$ python -q
>>> import numpy as np
>>> np.set_printoptions(precision=2, suppress=True, linewidth=140, sign=" ")
>>> m1 = np.load("case17.npy")
>>> m1
array([[   9,    6,    5,    1,    6,    8,    5],
       [  11,   14,    6,    9,   15,   13,    6],
       [  11,   20,   13,   18,   15,   17,    6],
       [  16,   20,   16,   25,   18,   19,   12],
       [  18,   22,   21,   25,   22,   23,   21],
       [  22,   25,   25,   34,   31,   30,   23],
       [  28,   26,   33,   43,   40,   37,   23],
       [  28,   30,   36,   45,   45,   45,   27],
       [  28,   34,   43,   47,   50,   51,   35],
       [  35,   41,   44,   54,   58,   58,   43],
       [  35,   46,   50,   56,   60,   60,   47],
       [  41,   49,   57,   62,   67,   69,   54],
       [  44,   57,   66,   67,   76,   78,   55],
       [  47,   60,   69,   67,   77,   82,   62],
       [  52,   66,   71,   76,   83,   82,   71],
       [  53,   74,   76,   85,   87,   86,   78],
       [  54,   82,   85,   85,   87,   93,   83],
       [  55,   87,   86,   88,   90,   98,   88],
       [  61,   92,   90,   90,   92,   98,   97],
       [  65,  100,   94,   91,   99,  100,  102],
       [  68,  109,   97,   93,  108,  102,  106],
       [  69,  109,  106,   97,  115,  102,  114],
       [  75,  109,  114,  105,  119,  105,  116],
       [  84,  115,  114,  111,  122,  111,  117],
       [  84,  116,  122,  118,  125,  118,  118],
       [  91,  119,  124,  123,  129,  118,  127],
       [  95,  123,  124,  129,  136,  125,  133],
       [  98,  127,  124,  129,  137,  127,  140],
       [ 101,  128,  130,  133,  146,  132,  140],
       [ 106,  130,  134,  133,  147,  134,  146],
       [ 115,  135,  137,  136,  147,  137,  150],
       [ 117,  135,  144,  144,  154,  141,  153]])
>>> W2 = m1[[9, 23]].astype(float)
>>> for _ in range(4):
...     idx = np.linalg.norm(m1[:, None] - W2, axis=-1).argmin(axis=1)
...     W2 = np.array([m1[idx == j].mean(axis=0) for j in range(2)])
... 
>>> idx
array([ 0,  0,  0,  0,  0,  0,  0,  0,  0,  0,  0,  0,  0,  0,  0,  1,  1,  1,  1,  1,  1,  1,  1,  1,  1,  1,  1,  1,  1,  1,  1,  1])
>>> W2
array([[  28.33,   34.4 ,   37.  ,   41.93,   44.2 ,   44.8 ,   32.67],
       [  81.82,  111.18,  111.82,  111.18,  120.  ,  113.35,  118.12]])
>>> def softmax(z):
...     e = np.exp(z - z.max(axis=-1, keepdims=True))
...     return e / e.sum(axis=-1, keepdims=True)
... 
>>> softmax(m1).sum(axis=1)
array([ 1.,  1.,  1.,  1.,  1.,  1.,  1.,  1.,  1.,  1.,  1.,  1.,  1.,  1.,  1.,  1.,  1.,  1.,  1.,  1.,  1.,  1.,  1.,  1.,  1.,  1.,
        1.,  1.,  1.,  1.,  1.,  1.])
>>> att = m1 @ m1.T / np.sqrt(7)
>>> softmax(att)[30] @ m1
array([ 117.,  135.,  144.,  144.,  154.,  141.,  153.])
>>> softmax(att).round(6).argmax(axis=1)
array([ 31,  31,  31,  31,  31,  31,  31,  31,  31,  31,  31,  31,  31,  31,  31,  31,  31,  31,  31,  31,  31,  31,  31,  31,  31,  31,
        31,  31,  31,  31,  31,  31])
>>> Ac = (m1 - m1.mean(axis=0)) / m1.std(axis=0)
>>> Ac.std(axis=0)
array([ 1.,  1.,  1.,  1.,  1.,  1.,  1.])
>>> np.argwhere(np.abs(Ac) > 2)
array([], shape=(0, 2), dtype=int64)
>>> c = np.linalg.lstsq(np.delete(Ac, 6, axis=1), Ac[:, 6])[0]
>>> c
array([ 0.28,  0.59,  0.07, -0.11,  0.07,  0.11])
>>> np.abs(c).argmax()
np.int64(1)
>>> O, R = np.linalg.qr(m1)
>>> O.shape, R.shape
((32, 7), (7, 7))
>>> np.allclose(R.T @ R, m1.T @ m1)
True
>>> np.trace(O @ O.T)
np.float64(7.0)
>>> Ac = m1 - m1.mean(axis=0)
>>> V = np.linalg.svd(Ac)[2][:1]
>>> Y = Ac - Ac @ V.T @ V
>>> Y.std(axis=0)
array([ 4.91,  4.71,  2.34,  3.72,  2.92,  4.77,  3.59])
>>> (Ac @ V.T).std(axis=0)
array([ 109.75])
>>> np.cov(Ac @ V.T, rowvar=False)
array( 12434.15)
>>> np.linalg.norm(Y, axis=1).round(6).argmax()
np.int64(0)
>>> round(np.linalg.norm(Y) / np.linalg.norm(Ac), 2)
np.float64(0.09)
>>> X = np.loadtxt("dump.csv", delimiter=",")
>>> X
array([[-7.,  0.,  0.,  0.,  0.,  0.,  0.],
       [ 6.,  7.,  0.,  0.,  0.,  0.,  0.],
       [ 1., -3.,  8.,  0.,  0.,  0.,  0.],
       [-5.,  4., -2.,  6.,  0.,  0.,  0.],
       [ 0.,  9.,  0., -9.,  0.,  0.,  0.],
       [-1., -5.,  1.,  6.,  4., -7.,  0.],
       [ 3.,  7., -1.,  7.,  7., -4.,  9.]])
>>> r = np.linalg.matrix_rank(X)
>>> r
np.int64(6)
>>> null = np.linalg.svd(X)[2][r:].T
>>> np.allclose(X @ null, 0)
True
>>> [int(np.linalg.matrix_rank(X[:, :j + 1])) for j in range(7)]
[1, 2, 3, 4, 5, 6, 6]
>>> np.allclose(X @ X.T, X.T @ X)
False
>>> round(np.abs(np.linalg.eigvals(X)).max(), 2)
np.float64(9.0)
>>> X @ X
array([[ 49.,   0.,   0.,   0.,   0.,   0.,   0.],
       [  0.,  49.,   0.,   0.,   0.,   0.,   0.],
       [-17., -45.,  64.,   0.,   0.,   0.,   0.],
       [ 27.,  58., -28.,  36.,   0.,   0.,   0.],
       [ 99.,  27.,  18., -54.,   0.,   0.,   0.],
       [-45.,  57., -11., -42., -28.,  49.,   0.],
       [ 16., 226., -35.,  18.,  47.,  -8.,  81.]])
>>> rng = np.random.default_rng(173)
>>> idx = rng.integers(0, 2, 9)
>>> E = np.triu((idx[:, None] == idx) & (rng.random((9, 9)) < 0.8), 1).astype(int)
>>> E += E.T
>>> E
array([[ 0,  0,  1,  0,  0,  0,  0,  0,  1],
       [ 0,  0,  0,  0,  1,  1,  0,  1,  0],
       [ 1,  0,  0,  1,  0,  0,  0,  0,  1],
       [ 0,  0,  1,  0,  0,  0,  1,  0,  1],
       [ 0,  1,  0,  0,  0,  1,  0,  1,  0],
       [ 0,  1,  0,  0,  1,  0,  0,  1,  0],
       [ 0,  0,  0,  1,  0,  0,  0,  0,  1],
       [ 0,  1,  0,  0,  1,  1,  0,  0,  0],
       [ 1,  0,  1,  1,  0,  0,  1,  0,  0]])
>>> # splits into 2 blocks
>>> np.round(np.linalg.det(E), 2)
np.float64(6.0)
>>> np.sort(np.abs(np.linalg.eigvals(E)))
array([ 0.46,  0.62,  1.  ,  1.  ,  1.  ,  1.47,  1.62,  2.94,  3.  ])
>>> E @ E
array([[ 2,  0,  1,  2,  0,  0,  1,  0,  1],
       [ 0,  3,  0,  0,  2,  2,  0,  2,  0],
       [ 1,  0,  3,  1,  0,  0,  2,  0,  2],
       [ 2,  0,  1,  3,  0,  0,  1,  0,  2],
       [ 0,  2,  0,  0,  3,  2,  0,  2,  0],
       [ 0,  2,  0,  0,  2,  3,  0,  2,  0],
       [ 1,  0,  2,  1,  0,  0,  2,  0,  1],
       [ 0,  2,  0,  0,  2,  2,  0,  3,  0],
       [ 1,  0,  2,  2,  0,  0,  1,  0,  4]])
>>> np.linalg.matrix_power(E, 4)
array([[ 11,   0,  11,  14,   0,   0,   9,   0,  13],
       [  0,  21,   0,   0,  20,  20,   0,  20,   0],
       [ 11,   0,  19,  14,   0,   0,  14,   0,  19],
       [ 14,   0,  14,  19,   0,   0,  11,   0,  19],
       [  0,  20,   0,   0,  21,  20,   0,  20,   0],
       [  0,  20,   0,   0,  20,  21,   0,  20,   0],
       [  9,   0,  14,  11,   0,   0,  11,   0,  13],
       [  0,  20,   0,   0,  20,  20,   0,  21,   0],
       [ 13,   0,  19,  19,   0,   0,  13,   0,  26]])
>>> np.allclose(E, E.T)
True
>>> np.trace(E)
np.int64(0)
>>> round(np.abs(np.linalg.eigvals(E)).max(), 2)
np.float64(3.0)
>>> np.allclose(E @ E.T, E.T @ E)
True
>>> w, V = np.linalg.eigh(E)
>>> np.linalg.eigvalsh(E + 4 * np.eye(9))
array([ 2.38,  2.53,  3.  ,  3.  ,  3.  ,  3.54,  4.62,  6.94,  7.  ])
>>> np.unique(w.round(6) + 0, return_counts=True)[1]
array([ 1,  1,  3,  1,  1,  1,  1])
>>> np.round(V @ np.diag(w) @ V.T, 2) + 0
array([[ 0.,  0.,  1.,  0.,  0.,  0.,  0.,  0.,  1.],
       [ 0.,  0.,  0.,  0.,  1.,  1.,  0.,  1.,  0.],
       [ 1.,  0.,  0.,  1.,  0.,  0.,  0.,  0.,  1.],
       [ 0.,  0.,  1.,  0.,  0.,  0.,  1.,  0.,  1.],
       [ 0.,  1.,  0.,  0.,  0.,  1.,  0.,  1.,  0.],
       [ 0.,  1.,  0.,  0.,  1.,  0.,  0.,  1.,  0.],
       [ 0.,  0.,  0.,  1.,  0.,  0.,  0.,  0.,  1.],
       [ 0.,  1.,  0.,  0.,  1.,  1.,  0.,  0.,  0.],
       [ 1.,  0.,  1.,  1.,  0.,  0.,  1.,  0.,  0.]])
>>> K = np.loadtxt("block6.csv", delimiter=",")
>>> K
array([[ 0., -3.,  0.],
       [ 3.,  0.,  5.],
       [ 0., -5.,  0.]])
>>> # skew, so no eigenvalue has a real part
>>> r = np.linalg.matrix_rank(K)
>>> r
np.int64(2)
>>> null = np.linalg.svd(K)[2][r:].T
>>> null @ null.T
array([[ 0.74,  0.  , -0.44],
       [ 0.  ,  0.  ,  0.  ],
       [-0.44,  0.  ,  0.26]])
>>> np.allclose(K @ null, 0)
True
>>> np.linalg.matrix_rank(K.T @ K), np.linalg.matrix_rank(K @ K.T)
(np.int64(2), np.int64(2))
>>> [int(np.linalg.matrix_rank(K[:, :j + 1])) for j in range(3)]
[1, 2, 2]
>>> [int(np.linalg.matrix_rank(np.delete(K, i, axis=0))) for i in range(3)]
[2, 1, 2]
>>> W0 = np.load("run10.npy")
>>> W0
array([[ 0, -2, -1,  1, -1,  1,  2,  0, -1],
       [ 2,  0,  3,  0, -1,  0,  1,  0,  0],
       [ 1, -3,  0,  1,  2, -3,  0, -1,  0],
       [-1,  0, -1,  0,  0, -1,  0, -2,  3],
       [ 1,  1, -2,  0,  0, -2, -1,  1, -1],
       [-1,  0,  3,  1,  2,  0, -1,  0, -1],
       [-2, -1,  0,  0,  1,  1,  0, -2, -2],
       [ 0,  0,  1,  2, -1,  0,  2,  0,  1],
       [ 1,  0,  0, -3,  1,  1,  2, -1,  0]])
>>> # null space of dimension 1
>>> np.unique(W0.round(6), axis=0).shape
(9, 9)
>>> (E != 0).astype(int)
array([[ 0,  0,  1,  0,  0,  0,  0,  0,  1],
       [ 0,  0,  0,  0,  1,  1,  0,  1,  0],
       [ 1,  0,  0,  1,  0,  0,  0,  0,  1],
       [ 0,  0,  1,  0,  0,  0,  1,  0,  1],
       [ 0,  1,  0,  0,  0,  1,  0,  1,  0],
       [ 0,  1,  0,  0,  1,  0,  0,  1,  0],
       [ 0,  0,  0,  1,  0,  0,  0,  0,  1],
       [ 0,  1,  0,  0,  1,  1,  0,  0,  0],
       [ 1,  0,  1,  1,  0,  0,  1,  0,  0]])
>>> (np.linalg.matrix_power((E != 0) + (E.T != 0) + np.eye(9), 9) > 0).astype(int)
array([[ 1,  0,  1,  1,  0,  0,  1,  0,  1],
       [ 0,  1,  0,  0,  1,  1,  0,  1,  0],
       [ 1,  0,  1,  1,  0,  0,  1,  0,  1],
       [ 1,  0,  1,  1,  0,  0,  1,  0,  1],
       [ 0,  1,  0,  0,  1,  1,  0,  1,  0],
       [ 0,  1,  0,  0,  1,  1,  0,  1,  0],
       [ 1,  0,  1,  1,  0,  0,  1,  0,  1],
       [ 0,  1,  0,  0,  1,  1,  0,  1,  0],
       [ 1,  0,  1,  1,  0,  0,  1,  0,  1]])
>>> left, sigma, Vt = np.linalg.svd(W0)
>>> np.argmax(sigma[:-1] / (sigma[1:] + 1e-6)) + 1
np.int64(8)
>>> Y = left[:, :8] @ np.diag(sigma[:8]) @ Vt[:8]
>>> np.linalg.matrix_rank(W0, rtol=0.05)
np.int64(8)
>>> np.linalg.matrix_rank(Y)
np.int64(8)
